% python3 -q
>>> import numpy as np
>>> np.set_printoptions(suppress=True, linewidth=140)
>>> def rd(a):
...     return np.round(a, 2) + 0
... 
>>> rng = np.random.default_rng(426)
>>> K = np.eye(4, dtype=int)[rng.permutation(4)] * np.array([1, 0, 2, 2])
>>> K
array([[1, 0, 0, 0],
       [0, 0, 0, 2],
       [0, 0, 2, 0],
       [0, 0, 0, 0]])
>>> [round(float(x), 2) for x in np.linalg.svd(K, compute_uv=False)[:3]]
[2.0, 2.0, 1.0]
>>> rd(np.linalg.norm(K, 2) / np.linalg.norm(K))
np.float64(0.67)
>>> np.linalg.cond(K) > 100
np.True_
>>> feats = np.load("layer2.npy")
>>> feats
array([[3., 0., 0., 0., 0.],
       [0., 3., 2., 2., 2.],
       [0., 2., 3., 2., 2.],
       [0., 2., 2., 3., 2.],
       [0., 2., 2., 2., 3.]])
>>> Uu, sig, VT = np.linalg.svd(feats, full_matrices=False)
>>> rd(np.sqrt((sig ** 2).sum())), rd(np.linalg.norm(feats))
(np.float64(9.64), np.float64(9.64))
>>> rd(sig / sig[0])
array([1.  , 0.33, 0.11, 0.11, 0.11])
>>> rd(Uu.T @ feats @ VT.T)
array([[9., 0., 0., 0., 0.],
       [0., 3., 0., 0., 0.],
       [0., 0., 1., 0., 0.],
       [0., 0., 0., 1., 0.],
       [0., 0., 0., 0., 1.]])
>>> rd(np.cumsum(sig ** 2) / np.sum(sig ** 2))
array([0.87, 0.97, 0.98, 0.99, 1.  ])
>>> W0 = np.loadtxt("mat.csv", delimiter=",")
>>> rd(W0)
array([[ 1.06, -1.02,  0.66,  1.74,  0.64],
       [-0.73, -0.01, -0.41,  0.26, -1.22],
       [-0.46, -0.62, -0.22,  1.42, -1.44],
       [ 0.45,  0.05,  0.25, -0.25,  0.8 ],
       [-0.39, -0.47, -0.19,  1.09, -1.16]])
>>> # rank 2
>>> def softmax(z):
...     e = np.exp(z - z.max(axis=-1, keepdims=True))
...     return e / e.sum(axis=-1, keepdims=True)
... 
>>> softmax(10 * K[3])
array([0.25, 0.25, 0.25, 0.25])
>>> scores = K @ K.T / np.sqrt(4)
>>> softmax(scores).round(6).argmax(axis=1)
array([0, 1, 2, 0])
>>> rd(softmax(scores))
array([[0.35, 0.22, 0.22, 0.22],
       [0.1 , 0.71, 0.1 , 0.1 ],
       [0.1 , 0.1 , 0.71, 0.1 ],
       [0.25, 0.25, 0.25, 0.25]])
>>> rd(softmax(scores + np.triu(np.full(scores.shape, -np.inf), 1)))
array([[1.  , 0.  , 0.  , 0.  ],
       [0.12, 0.88, 0.  , 0.  ],
       [0.11, 0.11, 0.79, 0.  ],
       [0.25, 0.25, 0.25, 0.25]])
>>> softmax(scores)[3] @ K
array([0.25, 0.  , 0.5 , 0.5 ])
